$ ipython --no-banner

In [1]: import numpy as np

In [2]: import numpy.linalg as la

In [3]: np.set_printoptions(precision=1, suppress=True, linewidth=160, legacy="1.25")

In [4]: E = np.loadtxt("test14.csv", delimiter=",")

In [5]: E
Out[5]: 
array([[ 1., -1.,  1., -1.,  1., -1.,  1., -1.],
       [ 1.,  1.,  1.,  1., -1., -1., -1., -1.],
       [ 1.,  1.,  1.,  1.,  1.,  1.,  1.,  1.],
       [ 1.,  1., -1., -1., -1., -1.,  1.,  1.],
       [ 1., -1., -1.,  1., -1.,  1.,  1., -1.],
       [ 1., -1., -1.,  1.,  1., -1., -1.,  1.]])

In [6]: rng = np.random.default_rng(868)

In [7]: out = E + rng.integers(-2, 3, (6, 1)) @ rng.integers(-2, 3, (1, 8))

In [8]: out
Out[8]: 
array([[ 1., -2.,  3., -1.,  2.,  0.,  2., -1.],
       [ 1.,  1.,  1.,  1., -1., -1., -1., -1.],
       [ 1., -1.,  5.,  1.,  3.,  3.,  3.,  1.],
       [ 1.,  1., -1., -1., -1., -1.,  1.,  1.],
       [ 1., -2.,  1.,  1.,  0.,  2.,  2., -1.],
       [ 1.,  1., -5.,  1., -1., -3., -3.,  1.]])

In [9]: np.abs(out - E).sum(axis=1)
Out[9]: array([ 6.,  0., 12.,  0.,  6., 12.])

In [10]: np.round(la.svd(out - E, compute_uv=False), 1) + 0
Out[10]: array([8.9, 0. , 0. , 0. , 0. , 0. ])

In [11]: out - E
Out[11]: 
array([[ 0., -1.,  2.,  0.,  1.,  1.,  1.,  0.],
       [ 0.,  0.,  0.,  0.,  0.,  0.,  0.,  0.],
       [ 0., -2.,  4.,  0.,  2.,  2.,  2.,  0.],
       [ 0.,  0.,  0.,  0.,  0.,  0.,  0.,  0.],
       [ 0., -1.,  2.,  0.,  1.,  1.,  1.,  0.],
       [ 0.,  2., -4.,  0., -2., -2., -2.,  0.]])

In [12]: cov = out.T @ out

In [13]: np.allclose(cov, cov.T)
Out[13]: True

In [14]: np.diag(cov)
Out[14]: array([ 6., 12., 62.,  6., 16., 24., 28.,  6.])

In [15]: la.matrix_rank(cov)
Out[15]: 6

In [16]: cov
Out[16]: 
array([[  6.,  -2.,   4.,   2.,   2.,   0.,   4.,   0.],
       [ -2.,  12., -18.,   0., -10., -12., -14.,   4.],
       [  4., -18.,  62.,   0.,  26.,  32.,  36.,  -6.],
       [  2.,   0.,   0.,   6.,   0.,   2.,  -2.,   0.],
       [  2., -10.,  26.,   0.,  16.,  14.,  16.,   0.],
       [  0., -12.,  32.,   2.,  14.,  24.,  22.,  -2.],
       [  4., -14.,  36.,  -2.,  16.,  22.,  28.,  -2.],
       [  0.,   4.,  -6.,   0.,   0.,  -2.,  -2.,   6.]])

In [17]: out = np.array([[2, 3], [0, 0], [2, 3], [3, 3], [3, 0], [1, 2], [0, 2], [2, 2]])

In [18]: np.einsum("ij,ij->i", E, E)
Out[18]: array([8., 8., 8., 8., 8., 8.])

In [19]: np.einsum("ik,kj->ji", E, out)
Out[19]: 
array([[ 1.,  1., 13., -5., -1.,  7.],
       [ 1.,  3., 15., -1.,  5.,  1.]])

In [20]: W0 = rng.normal(size=(24, 3))

In [21]: W0 = 5 * W0 / la.norm(W0, axis=1, keepdims=True)

In [22]: W0.round(1) + 0
Out[22]: 
array([[-1.2,  4.7, -1.1],
       [-3.4, -3.5,  1.1],
       [ 2.6, -2.2, -3.7],
       [-0.5, -4.7,  1.5],
       [ 1.1,  1. ,  4.8],
       [-3.9,  1.1,  3. ],
       [-2.9,  0.1,  4.1],
       [-1.3,  0.9,  4.7],
       [ 0.7, -4. , -3. ],
       [-1.7,  3.3,  3.3],
       [ 4.5,  0. , -2.3],
       [-3.5, -2.6,  2.4],
       [-2.5, -3.9,  1.8],
       [ 3.8,  2.9,  1.4],
       [-1.6,  1.8,  4.4],
       [ 4.9,  0.8, -0.2],
       [-3.4, -3.5, -1.2],
       [ 1.2,  0.3,  4.8],
       [-2.4, -4.1,  1.7],
       [-2.8, -2.8,  3. ],
       [-2.2, -4.5,  0.1],
       [ 3.1,  2.7, -2.9],
       [-4.2, -2.1,  1.8],
       [ 1.8,  2.9, -3.7]])

In [23]: cov = np.cov(W0, rowvar=False)

In [24]: np.corrcoef(W0.T)
Out[24]: 
array([[ 1. ,  0.4, -0.4],
       [ 0.4,  1. ,  0.1],
       [-0.4,  0.1,  1. ]])

In [25]: la.eigvalsh(cov)[::-1]
Out[25]: array([12.6,  8.5,  3. ])

In [26]: np.polyfit(W0[:, 2], W0[:, 0], 1)
Out[26]: array([-0.5, -0.1])

In [27]: np.argsort(-W0.std(axis=0).round(6), kind="stable")
Out[27]: array([1, 0, 2])

In [28]: arr = (rng.random((5, 5)) < 0.3) + np.eye(5)

In [29]: arr /= arr.sum(axis=1, keepdims=True)

In [30]: arr
Out[30]: 
array([[0.7, 0. , 0.3, 0. , 0. ],
       [0.3, 0.3, 0. , 0. , 0.3],
       [0. , 0. , 0.5, 0. , 0.5],
       [0. , 0.3, 0. , 0.3, 0.3],
       [0.3, 0. , 0.3, 0. , 0.3]])

In [31]: def softmax(z):
    ...:     e = np.exp(z - z.max(axis=-1, keepdims=True))
    ...:     return e / e.sum(axis=-1, keepdims=True)
    ...: 

In [32]: softmax(E).sum(axis=1)
Out[32]: array([1., 1., 1., 1., 1., 1.])

In [33]: S = E @ E.T / np.sqrt(8)

In [34]: np.round(softmax(S), 1) + 0
Out[34]: 
array([[0.8, 0. , 0. , 0. , 0. , 0. ],
       [0. , 0.8, 0. , 0. , 0. , 0. ],
       [0. , 0. , 0.8, 0. , 0. , 0. ],
       [0. , 0. , 0. , 0.8, 0. , 0. ],
       [0. , 0. , 0. , 0. , 0.8, 0. ],
       [0. , 0. , 0. , 0. , 0. , 0.8]])

In [35]: A = np.load("case0.npy")

In [36]: A
Out[36]: 
array([[1, 2, 1],
       [3, 2, 2],
       [3, 0, 3],
       [3, 0, 3],
       [0, 1, 2],
       [0, 1, 2]])

In [37]: x = np.array([2, -4, -2])

In [38]: y = A @ x

In [39]: la.lstsq(A, y)[0]
Out[39]: array([ 2., -4., -2.])

In [40]: y
Out[40]: array([-8, -6,  0,  0, -8, -8])

In [41]: y = y + 0.3 * rng.normal(size=6)

In [42]: y
Out[42]: array([-7.8, -6.2,  0.1, -0.5, -8.1, -8. ])

In [43]: c, *_ = la.lstsq(A, y)

In [44]: [round(float(la.norm(la.solve(A.T @ A + lam * np.eye(3), A.T @ y))), 2) for lam in (0, 1, 10, 100)]
Out[44]: [4.86, 4.26, 2.15, 0.52]

In [45]: np.round(la.norm(y - A @ c), 1)
Out[45]: 0.5

In [46]: c.round()
Out[46]: array([ 2., -4., -2.])

In [47]: c
Out[47]: array([ 2. , -3.9, -2. ])

In [48]: out = np.c_[A[:, :1] @ np.array([[2]]), np.array([5, 3, -2, -1, -1, 0])]

In [49]: out
Out[49]: 
array([[ 2,  5],
       [ 6,  3],
       [ 6, -2],
       [ 6, -1],
       [ 0, -1],
       [ 0,  0]])

In [50]: la.matrix_rank(out)
Out[50]: 2

In [51]: f = np.array([2, 1, 2])

In [52]: np.cross(A[3, :3], A[4, :3])
Out[52]: array([-3, -6,  3])

In [53]: np.convolve(A[3], f)
Out[53]: array([ 6,  3, 12,  3,  6])

In [54]: np.polyval(f, A[3])
Out[54]: array([23,  2, 23])

In [55]: np.array([np.convolve(row, f, "same") for row in A])
Out[55]: 
array([[ 5,  6,  5],
       [ 7, 12,  6],
       [ 3, 12,  3],
       [ 3, 12,  3],
       [ 2,  5,  4],
       [ 2,  5,  4]])

In [56]: data = np.loadtxt("mat.csv", delimiter=",")

In [57]: data
Out[57]: 
array([[ 1., -1.,  1., -1.],
       [ 1.,  0.,  0.,  0.],
       [ 1.,  1.,  1.,  1.]])

In [58]: cov = data.T @ data

In [59]: np.allclose(cov, cov.T)
Out[59]: True

In [60]: la.svd(data, compute_uv=False) ** 2
Out[60]: array([4.6, 4. , 0.4])

In [61]: out = data / np.sqrt((data ** 2).mean(axis=1, keepdims=True))

In [62]: la.matrix_rank(data - data.mean(axis=1, keepdims=True))
Out[62]: 2

In [63]: data - data.mean(axis=1, keepdims=True)
Out[63]: 
array([[ 1. , -1. ,  1. , -1. ],
       [ 0.8, -0.2, -0.2, -0.2],
       [ 0. ,  0. ,  0. ,  0. ]])

In [64]: la.svd(data, compute_uv=False)
Out[64]: array([2.1, 2. , 0.7])

In [65]: la.rank(data)
Traceback (most recent call last):
  Cell In[65], line 1
    la.rank(data)
AttributeError: module 'numpy.linalg' has no attribute 'rank'


In [66]: data.sum(axis=0)
Out[66]: array([3., 0., 2., 0.])

In [67]: data[3]
Traceback (most recent call last):
  Cell In[67], line 1
    data[3]
IndexError: index 3 is out of bounds for axis 0 with size 3


In [68]: data.mean(axis=0)
Out[68]: array([1. , 0. , 0.7, 0. ])

In [69]: np.diff(data, axis=0)
Out[69]: 
array([[ 0.,  1., -1.,  1.],
       [ 0.,  1.,  1.,  1.]])

In [70]: out = data[0, 0] * data[1:] - np.outer(data[1:, 0], data[0])

In [71]: out
Out[71]: 
array([[ 0.,  1., -1.,  1.],
       [ 0.,  2.,  0.,  2.]])

In [72]: la.matrix_rank(out), la.matrix_rank(data)
Out[72]: (2, 3)

In [73]: np.flatnonzero(~out.round(6).any(axis=1))
Out[73]: array([], dtype=int64)

In [74]: data[:, 0] / data[0, 0]
Out[74]: array([1., 1., 1.])

In [75]: J = np.array([[1.0, 3.0, 0.0, 2.0],
    ...:     [-3.0, 1.0, 1.0, 2.0],
    ...:     [0.0, 0.0, -1.0, 3.0],
    ...:     [0.0, 0.0, -3.0, 0.0]])

In [76]: x = np.array([-1, -2, 0, -3])

In [77]: y = J @ x

In [78]: y
Out[78]: array([-13.,  -5.,  -9.,   0.])

In [79]: la.solve(J, y)
Out[79]: array([-1., -2., -0., -3.])

In [80]: labels = rng.permutation(4)

In [81]: labels
Out[81]: array([0, 2, 1, 3])

In [82]: out = J[labels][:, labels]

In [83]: np.sort(np.abs(la.eigvals(out)))
Out[83]: array([3. , 3. , 3.2, 3.2])

In [84]: np.trace(out)
Out[84]: 1.0

In [85]: np.allclose(out, J)
Out[85]: False

In [86]: np.diag(out)
Out[86]: array([ 1., -1.,  1.,  0.])

In [87]: out = J / la.norm(J, axis=1, keepdims=True)

In [88]: cov = out @ out.T

In [89]: round(np.degrees(np.arccos(np.clip(cov[3, 1], -1, 1))), 1)
Out[89]: 105.0

In [90]: cov[3]
Out[90]: array([ 0. , -0.3,  0.3,  1. ])

In [91]: (cov - 2 * np.eye(4)).round(6).argmax(axis=1)
Out[91]: array([2, 2, 0, 2])

In [92]: f = np.array([2, 0, 1, 1])

In [93]: out = J + np.outer(f, np.eye(4)[3])

In [94]: round(la.det(out) / la.det(J), 1), round(1 + la.solve(J, f)[3], 1)
Out[94]: (1.2, 1.2)

In [95]: m1 = np.load("dump.npy")

In [96]: m1
Out[96]: 
array([[1. , 0. , 0. ],
       [0.5, 0.5, 0. ],
       [0. , 0. , 1. ]])

In [97]: ang = np.radians(30)

In [98]: R = np.eye(3)

In [99]: R[0, 0] = R[1, 1] = np.cos(ang)

In [100]: R[0, 1], R[1, 0] = -np.sin(ang), np.sin(ang)

In [101]: R
Out[101]: 
array([[ 0.9, -0.5,  0. ],
       [ 0.5,  0.9,  0. ],
       [ 0. ,  0. ,  1. ]])

In [102]: out = m1 @ R.T

In [103]: out
Out[103]: 
array([[0.9, 0.5, 0. ],
       [0.2, 0.7, 0. ],
       [0. , 0. , 1. ]])

In [104]: np.abs(out - m1).max(axis=0)
Out[104]: array([0.3, 0.5, 0. ])

In [105]: out = np.array([[4, -3], [-1, 5]])

In [106]: Z = np.array([[1, -1, -2], [3, -1, 1], [1, 3, 3]])

In [107]: feats = np.block([[out, np.zeros((2, 3))], [np.zeros((3, 2)), Z]])

In [108]: feats
Out[108]: 
array([[ 4., -3.,  0.,  0.,  0.],
       [-1.,  5.,  0.,  0.,  0.],
       [ 0.,  0.,  1., -1., -2.],
       [ 0.,  0.,  3., -1.,  1.],
       [ 0.,  0.,  1.,  3.,  3.]])

In [109]: f, g = feats[3], feats[0]

In [110]: f @ f
Out[110]: 11.0

In [111]: f @ g
Out[111]: 0.0

In [112]: p = (f @ g) / (f @ f) * f

In [113]: p
Out[113]: array([ 0.,  0.,  0., -0.,  0.])

In [114]: np.round(la.norm(f + g) ** 2 + la.norm(f - g) ** 2, 1)
Out[114]: 72.0

In [115]: la.matrix_rank(np.outer(f, g))
Out[115]: 1
